% ipython --no-banner

In [1]: import numpy as np

In [2]: from numpy import linalg as LA

In [3]: np.set_printoptions(suppress=True, linewidth=160)

In [4]: E = np.load("test9.npy")

In [5]: print(E)
[[12 10 10  8 10  3  8  7 12  8  9 10 12 11]
 [ 6  4  4  6  9  2  2  2  5  5  4  3  3  3]
 [ 8 11  6  5  8  6 10  5  7 10  5 10  9 12]
 [ 3  0  1  2  3  0  1  0  3  2  2  0  3  0]
 [ 0  0  0  0  0  0  0  0  0  0  0  0  0  0]
 [11 13 13  7  6  7 15  8 10  8 11 11 10 11]
 [ 2  2  2  3  3  0  0  2  2  1  2  3  0  2]
 [ 3  5  3  0  1  2  4  2  1  3  5  4  3  4]
 [ 6  6  7  2  6  2  7  3  6  8  6  3 12  8]
 [ 7 11  8  4  6  5 11 10  8  7 10  8 14 10]
 [ 3  7  5  1  4  5  5  5  3  3  3  3  3  5]
 [ 6  5  2  3  7  3  3  0  3  7  5  2  6  4]
 [10 10  6  6  7  5  9  7  9  7 12  7 14  8]
 [ 8  5  7  5  7  1  5  4  8  6  6  8  3  6]
 [10 10  8  7 10  6 10  5  9  8  7  7 14 10]
 [ 2  2  2  3  3  0  0  2  2  1  2  3  0  2]
 [ 4  5  6  5  5  1  5  7  6  4  4  6  5  5]
 [ 4  8  4  0  2  4  5  5  3  4  6  5  6  7]
 [ 1  2  2  1  0  2  3  2  2  1  3  1  2  2]
 [ 2  5  2  1  6  2  2  1  0  3  0  1  3  3]
 [ 5  8  3  4  5  6  6  5  5  6  3  6  7  8]
 [ 4  2  4  2  3  1  3  0  4  3  3  0  6  3]
 [10 11  9  8 12  4  8  7  8  7  8  8  8  7]
 [ 1  1  0  1  1  1  2  0  1  2  0  3  2  3]
 [ 7  9  4  3  6  3  3  5  6  8  6  9  6 11]
 [ 1  2  3  0  0  1  3  2  1  0  2  2  0  1]
 [ 5  5  2  3  3  1  4  2  2  3  6  5  6  3]
 [ 6  9  7  5  4  7 11  6  6  6  7  8  6  8]
 [ 3  4  5  3  3  1  3  4  3  1  4  5  0  3]
 [ 0  0  0  0  0  0  0  0  0  0  0  0  0  0]
 [ 1  3  6  0  2  1  5  3  3  3  1  1  6  5]
 [ 7  3  3  6  6  1  6  2  6  4  5  6  8  3]
 [ 6  7  6  3  4  4  6  2  5  7  3  5  5  8]
 [ 7  8  4  6  6  2  8  5  5  4  5  9 10  6]]

In [6]: Uu, sigma, vt = LA.svd(E)

In [7]: print(np.argmax(sigma[:-1] / (sigma[1:] + 1e-6)) + 1)
13

In [8]: A2 = Uu[:, :13] @ np.diag(sigma[:13]) @ vt[:13]

In [9]: print(round(float(LA.norm(E - A2) / LA.norm(E)), 2))
0.0

In [10]: print(LA.matrix_rank(E, rtol=0.1))
4

In [11]: x = np.array([3, 2, 0, 0, 1, 3, 3, 1, 1, 3, 2, 2, 1, 3])

In [12]: print(E @ np.eye(14)[1])
[10.  4. 11.  0.  0. 13.  2.  5.  6. 11.  7.  5. 10.  5. 10.  2.  5.  8.  2.  5.  8.  2. 11.  1.  9.  2.  5.  9.  4.  0.  3.  3.  7.  8.]

In [13]: print(E @ np.ones(14))
[130.  58. 112.  20.   0. 141.  24.  40.  82. 119.  55.  56. 117.  79. 121.  24.  68.  63.  24.  31.  77.  38. 115.  18.  86.  18.  50.  96.  42.   0.  40.
  66.  71.  85.]

In [14]: x @ E
Traceback (most recent call last):
  Cell In[14], line 1
    x @ E
ValueError: matmul: Input operand 1 has a mismatch in its core dimension 0, with gufunc signature (n?,k),(k,m?)->(n?,m?) (size 34 is different from 14)


In [15]: d = LA.norm(E[:, None] - E[None], axis=-1)

In [16]: print(d[:5, :5].round(2))
[[ 0.   21.26 10.86 30.36 35.83]
 [21.26  0.   18.55 11.4  17.03]
 [10.86 18.55  0.   26.76 31.14]
 [30.36 11.4  26.76  0.    7.07]
 [35.83 17.03 31.14  7.07  0.  ]]

In [17]: print(d.mean(axis=1).argmax())
5

In [18]: print(np.flatnonzero(d[15] < d.mean() / 2))
[ 3  6 15 18 23 25 28]

In [19]: J = np.load("case15.npy")

In [20]: print(J)
[[ 0.05 -1.    1.   -1.   -1.    0.   -2.    0.   -2.   -2.   -1.    0.  ]
 [-1.   -1.95  1.    1.    0.    1.    1.   -2.   -1.    1.    0.    2.  ]
 [-2.   -2.    1.05 -2.   -1.   -1.    0.   -1.    1.   -2.    0.    1.  ]
 [ 2.    1.   -2.    0.05 -2.    2.    0.    0.   -2.    2.   -2.    1.  ]
 [ 1.    2.    0.   -1.    1.05 -2.   -1.    1.   -2.    1.    0.    0.  ]
 [ 0.    1.   -2.    2.   -1.   -1.95 -2.   -2.   -1.    2.   -2.    0.  ]
 [ 1.    1.   -1.   -2.    1.   -1.    1.05  2.   -1.    2.    2.    2.  ]
 [-2.    0.   -2.    0.   -2.    1.    2.   -1.95  2.   -2.   -1.   -1.  ]
 [ 0.   -2.   -1.    2.   -2.    2.   -2.   -2.    1.05  1.    2.    2.  ]
 [ 0.    0.    1.    2.    0.    1.   -2.    0.    1.   -0.95  0.    2.  ]
 [ 1.    0.   -2.    2.    1.   -1.   -2.    1.    0.    0.   -1.95  1.  ]
 [ 0.   -1.    1.   -1.   -1.    0.   -2.    0.   -2.   -2.   -1.    0.05]]

In [21]: Uu, sigma, vt = LA.svd(J)

In [22]: print(sigma.round(2))
[8.61 7.92 6.58 5.98 5.06 4.05 3.46 2.92 1.88 1.23 0.28 0.02]

In [23]: A2 = Uu[:, :11] @ np.diag(sigma[:11]) @ vt[:11]

In [24]: print(LA.matrix_rank(J, rtol=0.05))
10

In [25]: print(np.round(LA.norm(J - A2, 2), 2), round(sigma[11], 2))
0.02 0.02

In [26]: print(np.round(LA.norm(J - A2) / LA.norm(J), 2))
0.0

In [27]: mat = np.loadtxt("a.csv", delimiter=",")

In [28]: print(mat)
[[-3.7   6.59 -4.23]
 [-2.44  4.46 -2.76]
 [-2.5   4.73 -2.58]
 [-1.17  2.27 -1.4 ]
 [-2.46  4.86 -2.6 ]
 [-4.76  8.52 -5.81]
 [-3.4   5.81 -4.55]
 [-4.35  7.26 -6.45]
 [-1.48  3.09 -0.93]
 [-5.95 10.54 -7.33]
 [-5.49  8.94 -8.01]
 [-4.89  9.18 -5.4 ]
 [-5.59  9.83 -7.52]
 [-4.73  8.81 -5.49]
 [-4.72  8.73 -5.59]
 [-4.77  8.87 -5.63]
 [-1.59  3.85 -0.59]
 [-0.31  1.13  0.66]
 [-1.01  1.82 -1.52]
 [-2.35  4.41 -2.74]
 [-2.42  4.83 -2.63]
 [-4.65  8.39 -5.84]
 [-5.96 10.25 -7.34]
 [-5.55  9.37 -7.86]
 [-3.2   5.43 -4.69]
 [-1.53  3.73 -0.57]
 [-0.29  0.78  0.38]
 [-0.18  0.46  0.23]
 [-5.57  8.98 -8.03]
 [-0.42  1.54  0.86]
 [-3.29  5.79 -4.6 ]
 [-3.81  7.41 -3.91]
 [-1.13  1.81 -1.63]
 [-3.33  5.82 -4.57]
 [-3.42  5.79 -4.66]]

In [29]: Xs = (mat - mat.mean(axis=0)) / mat.std(axis=0)

In [30]: print(np.argwhere(np.abs(Xs) > 2))
[]

In [31]: coef = LA.lstsq(np.delete(Xs, 0, axis=1), Xs[:, 0])[0]

In [32]: print(np.abs(coef).argmax())
0

In [33]: print(round(float(1 - np.var(Xs[:, 0] - np.delete(Xs, 0, axis=1) @ coef)), 2))
1.0

In [34]: feats = np.array([[25.66, -9.51, 6.27],
    ...:     [26.17, -9.53, 6.1],
    ...:     [26.01, -12.76, 6.41],
    ...:     [22.57, -30.69, 3.35],
    ...:     [21.76, -27.34, 1.9],
    ...:     [7.24, 21.72, -27.51],
    ...:     [6.55, 21.17, -24.9],
    ...:     [26.22, -9.81, 3.81],
    ...:     [20.49, -27.9, 1.41],
    ...:     [4.18, 23.07, -24.18],
    ...:     [28.04, -10.48, 6.49],
    ...:     [24.48, -7.85, 6.63],
    ...:     [5.25, 21.89, -26.04],
    ...:     [5.01, 21.92, -26.16],
    ...:     [21.67, -30.74, 2.14],
    ...:     [24.89, -10.87, 6.58],
    ...:     [6.09, 23.82, -24.91]])

In [35]: Xs = (feats - feats.mean(axis=0)) / feats.std(axis=0)

In [36]: print(np.argwhere(np.abs(Xs) > 2))
[]

In [37]: print(Xs.std(axis=0))
[1. 1. 1.]

In [38]: coef = LA.lstsq(np.delete(Xs, 2, axis=1), Xs[:, 2])[0]

In [39]: print(np.round(1 - np.var(Xs[:, 2] - np.delete(Xs, 2, axis=1) @ coef), 2))
0.98

In [40]: print(coef.round(2))
[ 0.84 -0.18]

In [41]: print(np.abs(coef).argmax())
0
